% ipython --no-banner

In [1]: import numpy as np

In [2]: from numpy import linalg as LA

In [3]: np.set_printoptions(suppress=True, linewidth=200)

In [4]: m1 = np.load("layer4.npy")

In [5]: m1
Out[5]: 
array([[2, 2, 2, 2],
       [2, 4, 4, 4],
       [2, 4, 6, 6],
       [2, 4, 6, 8]])

In [6]: # symmetric, so the eigenvalues are real

In [7]: vals, evecs = LA.eig(m1)

In [8]: np.round(m1 @ evecs[:, 0] - vals[0] * evecs[:, 0], 2) + 0
Out[8]: array([0., 0., 0., 0.])

In [9]: np.round(np.sort(LA.eigvals(m1.T)), 2)
Out[9]: array([ 0.57,  0.85,  2.  , 16.58])

In [10]: round(float(np.prod(vals)), 2)
Out[10]: 16.0

In [11]: np.round(np.sort(LA.eigvals(LA.inv(m1))), 2)
Out[11]: array([0.06, 0.5 , 1.17, 1.77])

In [12]: round(float(LA.det(m1)), 2)
Out[12]: 16.0

In [13]: np.round(np.sort(np.abs(LA.eigvals(m1))), 2)
Out[13]: array([ 0.57,  0.85,  2.  , 16.58])

In [14]: np.allclose(m1, m1.T)
Out[14]: True

In [15]: LA.matrix_power(m1, 3)
Out[15]: 
array([[ 240,  448,  600,  680],
       [ 448,  840, 1128, 1280],
       [ 600, 1128, 1520, 1728],
       [ 680, 1280, 1728, 1968]])

In [16]: vals, evecs = LA.eigh(m1)

In [17]: np.abs(evecs[:, -1]).round(6).argmax()
Out[17]: np.int64(3)

In [18]: np.round(LA.eigvalsh(m1 + -2 * np.eye(4)), 2) + 0
Out[18]: array([-1.43, -1.15,  0.  , 14.58])

In [19]: vals.round(2)
Out[19]: array([ 0.57,  0.85,  2.  , 16.58])

In [20]: np.unique(vals.round(6) + 0, return_counts=True)[1]
Out[20]: array([1, 1, 1, 1])

In [21]: np.round(evecs @ np.diag(vals) @ evecs.T, 2)
Out[21]: 
array([[2., 2., 2., 2.],
       [2., 4., 4., 4.],
       [2., 4., 6., 6.],
       [2., 4., 6., 8.]])

In [22]: np.round(evecs.T @ evecs, 2) + 0
Out[22]: 
array([[1., 0., 0., 0.],
       [0., 1., 0., 0.],
       [0., 0., 1., 0.],
       [0., 0., 0., 1.]])

In [23]: np.round(evecs.T @ m1 @ evecs, 2) + 0
Out[23]: 
array([[ 0.57,  0.  ,  0.  ,  0.  ],
       [ 0.  ,  0.85,  0.  ,  0.  ],
       [ 0.  ,  0.  ,  2.  ,  0.  ],
       [ 0.  ,  0.  ,  0.  , 16.58]])

In [24]: (vals > 1e-8).sum(), (vals < -1e-8).sum()
Out[24]: (np.int64(4), np.int64(0))

In [25]: rng = np.random.default_rng(98)

In [26]: A = np.triu(rng.random((4, 4)) < 0.6, 1).astype(int)

In [27]: A = A + A.T

In [28]: A
Out[28]: 
array([[0, 0, 1, 1],
       [0, 0, 1, 1],
       [1, 1, 0, 1],
       [1, 1, 1, 0]])

In [29]: # rows 0 and 1 are equal

In [30]: proj = np.triu(np.array([[1, 0, 1, -2], [-2, -1, -1, -3], [0, 1, 2, 0], [2, -2, -1, -1]]), 1) + np.eye(4)

In [31]: B = proj @ A @ LA.inv(proj)

In [32]: np.round(np.poly(B), 2) + 0
Out[32]: array([ 1.,  0., -5., -4.,  0.])

In [33]: B
Out[33]: 
array([[ -1.,  -1.,  -1.,  -3.],
       [ -4.,  -4.,  -2., -20.],
       [  1.,   1.,   0.,   6.],
       [  1.,   1.,   1.,   5.]])

In [34]: LA.matrix_rank(B)
Out[34]: np.int64(3)

In [35]: Uu, sig, vt = LA.svd(A)

In [36]: evecs = vt[:(sig > 1e-8).sum()]

In [37]: x = A[3] + 2 * A[0] + rng.integers(2) * np.eye(4)[3]

In [38]: x
Out[38]: array([1., 1., 3., 2.])

In [39]: np.round(np.diag(evecs.T @ evecs), 2)
Out[39]: array([0.5, 0.5, 1. , 1. ])

In [40]: LA.matrix_rank(np.vstack([A, x]))
Out[40]: np.int64(3)

In [41]: round(LA.norm(x - evecs.T @ evecs @ x), 2)
Out[41]: np.float64(0.0)

In [42]: np.allclose(evecs.T @ evecs @ x, x)
Out[42]: True

In [43]: np.round(evecs.T @ evecs, 2) + 0
Out[43]: 
array([[0.5, 0.5, 0. , 0. ],
       [0.5, 0.5, 0. , 0. ],
       [0. , 0. , 1. , 0. ],
       [0. , 0. , 0. , 1. ]])

In [44]: np.trace(A @ A @ A) // 6
Out[44]: np.int64(2)

In [45]: A.sum(axis=0)
Out[45]: array([2, 2, 3, 3])

In [46]: A @ A
Out[46]: 
array([[2, 2, 1, 1],
       [2, 2, 1, 1],
       [1, 1, 3, 2],
       [1, 1, 2, 3]])

In [47]: low = np.diag(A.sum(axis=1)) - A

In [48]: LA.matrix_rank(low)
Out[48]: np.int64(3)

In [49]: np.round(LA.eigvalsh(low), 2) + 0
Out[49]: array([0., 2., 4., 4.])

In [50]: W0 = np.loadtxt("m.csv", delimiter=",")

In [51]: W0
Out[51]: 
array([[ 4.,  5.,  6.,  7.],
       [ 8.,  9., 10., 11.],
       [12., 13., 14., 15.]])

In [52]: LA.lstsq(W0[:-1].T, W0[-1])[2]
Out[52]: np.int32(2)

In [53]: np.round(W0 @ LA.pinv(W0) @ W0, 2)
Out[53]: 
array([[ 4.,  5.,  6.,  7.],
       [ 8.,  9., 10., 11.],
       [12., 13., 14., 15.]])

In [54]: np.abs(np.diag(LA.qr(W0)[1])) > 1e-9
Out[54]: array([ True,  True, False])

In [55]: B = W0 + rng.integers(-2, 3, (3, 2)) @ rng.integers(-2, 3, (2, 4))

In [56]: B
Out[56]: 
array([[ 0.,  1.,  5.,  6.],
       [ 8.,  9., 10., 11.],
       [12.,  9., 15., 16.]])

In [57]: LA.matrix_rank(B - W0, tol=1e-8)
Out[57]: np.int64(2)

In [58]: np.abs(B - W0).sum(axis=1)
Out[58]: array([10.,  0.,  6.])

In [59]: vals, evecs = LA.eigh(A)

In [60]: np.round(np.abs(evecs[:, -1]), 2)
Out[60]: array([0.44, 0.44, 0.56, 0.56])

In [61]: np.abs(evecs[:, -1]).round(6).argmax()
Out[61]: np.int64(2)

In [62]: np.round(evecs @ np.diag(vals) @ evecs.T, 2) + 0
Out[62]: 
array([[0., 0., 1., 1.],
       [0., 0., 1., 1.],
       [1., 1., 0., 1.],
       [1., 1., 1., 0.]])

In [63]: np.round(LA.svd(A, compute_uv=False), 2) + 0
Out[63]: array([2.56, 1.56, 1.  , 0.  ])

In [64]: vals.round(2) + 0
Out[64]: array([-1.56, -1.  ,  0.  ,  2.56])

In [65]: np.round(evecs.T @ A @ evecs, 2) + 0
Out[65]: 
array([[-1.56,  0.  ,  0.  ,  0.  ],
       [ 0.  , -1.  ,  0.  ,  0.  ],
       [ 0.  ,  0.  ,  0.  ,  0.  ],
       [ 0.  ,  0.  ,  0.  ,  2.56]])

In [66]: rank = LA.matrix_rank(W0)

In [67]: rank
Out[67]: np.int64(2)

In [68]: ns = LA.svd(W0)[2][rank:].T

In [69]: LA.matrix_rank(W0.T @ W0), LA.matrix_rank(W0 @ W0.T)
Out[69]: (np.int64(2), np.int64(2))

In [70]: np.round(ns @ ns.T, 2)
Out[70]: 
array([[ 0.3, -0.4, -0.1,  0.2],
       [-0.4,  0.7, -0.2, -0.1],
       [-0.1, -0.2,  0.7, -0.4],
       [ 0.2, -0.1, -0.4,  0.3]])

In [71]: mat = np.loadtxt("dump.csv", delimiter=",")

In [72]: mat
Out[72]: 
array([[-2.,  0.,  3., -4.],
       [ 0.,  1., -5.,  2.],
       [ 0.,  0., -4., -3.],
       [ 0.,  0.,  0.,  1.]])

In [73]: np.einsum("ij,ji->", mat, mat)
Out[73]: np.float64(22.0)

In [74]: round(float(LA.eigvals(mat).sum().real), 2)
Out[74]: -4.0

In [75]: F = np.loadtxt("a.csv", delimiter=",")

In [76]: F
Out[76]: 
array([[-1.7, -1. ],
       [-2. , -0.7]])

In [77]: x = np.array([0, 1])

In [78]: target = F @ x

In [79]: coef, lr = np.zeros(2), 1 / LA.norm(F, 2) ** 2

In [80]: for i in range(12):
    ...:     coef -= lr * F.T @ (F @ coef - target)
    ...:     if i % 2 == 0: print(i, round(LA.norm(F @ coef - target), 2))
    ...: 
0 0.25
2 0.25
4 0.24
6 0.24
8 0.23
10 0.23

In [81]: coef.round(2)
Out[81]: array([0.34, 0.26])

In [82]: arr = np.loadtxt("x.csv", delimiter=",")

In [83]: arr
Out[83]: 
array([[ 0., -1.,  0.,  2.],
       [ 0., -2.,  0.,  4.],
       [ 0.,  3.,  0.,  0.],
       [ 0.,  6.,  0.,  0.]])

In [84]: # null space of dimension 2

In [85]: t = np.radians(36)

In [86]: R = np.eye(4)

In [87]: R[1, 1] = R[2, 2] = np.cos(t)

In [88]: R[1, 2], R[2, 1] = -np.sin(t), np.sin(t)

In [89]: R.round(2)
Out[89]: 
array([[ 1.  ,  0.  ,  0.  ,  0.  ],
       [ 0.  ,  0.81, -0.59,  0.  ],
       [ 0.  ,  0.59,  0.81,  0.  ],
       [ 0.  ,  0.  ,  0.  ,  1.  ]])

In [90]: B = arr @ R.T

In [91]: np.round(np.abs(B - arr).max(axis=0), 2)
Out[91]: array([0.  , 1.15, 3.53, 0.  ])

In [92]: np.round(LA.svd(arr, compute_uv=False), 2), np.round(LA.svd(B, compute_uv=False), 2) + 0
Out[92]: (array([7.28, 4.12, 0.  , 0.  ]), array([7.28, 4.12, 0.  , 0.  ]))
